$ ipython --no-banner

In [1]: import numpy as np

In [2]: np.set_printoptions(suppress=True, linewidth=140)

In [3]: K = np.array([[-2.2, -0.4, -3.0, 0.9, 1.8, 0.2, -2.4, -0.8],
   ...:     [1.1, 1.4, 10.0, 0.1, -0.5, -1.1, 0.1, 0.0],
   ...:     [-1.7, -1.6, -10.0, -0.9, 0.3, -0.8, 0.8, 0.0],
   ...:     [0.8, 0.9, -1.0, 0.7, -1.5, 0.7, 0.5, -0.1],
   ...:     [0.6, 0.8, -11.0, -2.1, -0.3, 0.9, -0.3, 0.0]])

In [4]: # column 2 dominates

In [5]: K.reshape(-1, 2)
Out[5]: 
array([[ -2.2,  -0.4],
       [ -3. ,   0.9],
       [  1.8,   0.2],
       [ -2.4,  -0.8],
       [  1.1,   1.4],
       [ 10. ,   0.1],
       [ -0.5,  -1.1],
       [  0.1,   0. ],
       [ -1.7,  -1.6],
       [-10. ,  -0.9],
       [  0.3,  -0.8],
       [  0.8,   0. ],
       [  0.8,   0.9],
       [ -1. ,   0.7],
       [ -1.5,   0.7],
       [  0.5,  -0.1],
       [  0.6,   0.8],
       [-11. ,  -2.1],
       [ -0.3,   0.9],
       [ -0.3,   0. ]])

In [6]: K.ravel(order="F")
Out[6]: 
array([ -2.2,   1.1,  -1.7,   0.8,   0.6,  -0.4,   1.4,  -1.6,   0.9,   0.8,  -3. ,  10. , -10. ,  -1. , -11. ,   0.9,   0.1,  -0.9,   0.7,
        -2.1,   1.8,  -0.5,   0.3,  -1.5,  -0.3,   0.2,  -1.1,  -0.8,   0.7,   0.9,  -2.4,   0.1,   0.8,   0.5,  -0.3,  -0.8,   0. ,   0. ,
        -0.1,   0. ])

In [7]: T = K.reshape(5, 2, -1)

In [8]: np.round(T.sum(axis=1), 2)
Out[8]: 
array([[ -0.4,  -0.2,  -5.4,   0.1],
       [  0.6,   0.3,  10.1,   0.1],
       [ -1.4,  -2.4,  -9.2,  -0.9],
       [ -0.7,   1.6,  -0.5,   0.6],
       [  0.3,   1.7, -11.3,  -2.1]])

In [9]: T.shape
Out[9]: (5, 2, 4)

In [10]: T.transpose(1, 0, 2)
Out[10]: 
array([[[ -2.2,  -0.4,  -3. ,   0.9],
        [  1.1,   1.4,  10. ,   0.1],
        [ -1.7,  -1.6, -10. ,  -0.9],
        [  0.8,   0.9,  -1. ,   0.7],
        [  0.6,   0.8, -11. ,  -2.1]],

       [[  1.8,   0.2,  -2.4,  -0.8],
        [ -0.5,  -1.1,   0.1,   0. ],
        [  0.3,  -0.8,   0.8,   0. ],
        [ -1.5,   0.7,   0.5,  -0.1],
        [ -0.3,   0.9,  -0.3,   0. ]]])

In [11]: np.swapaxes(T, 1, 2)[0]
Out[11]: 
array([[-2.2,  1.8],
       [-0.4,  0.2],
       [-3. , -2.4],
       [ 0.9, -0.8]])

In [12]: np.einsum("ihd,jhd->hij", T, T).shape
Out[12]: (2, 5, 5)
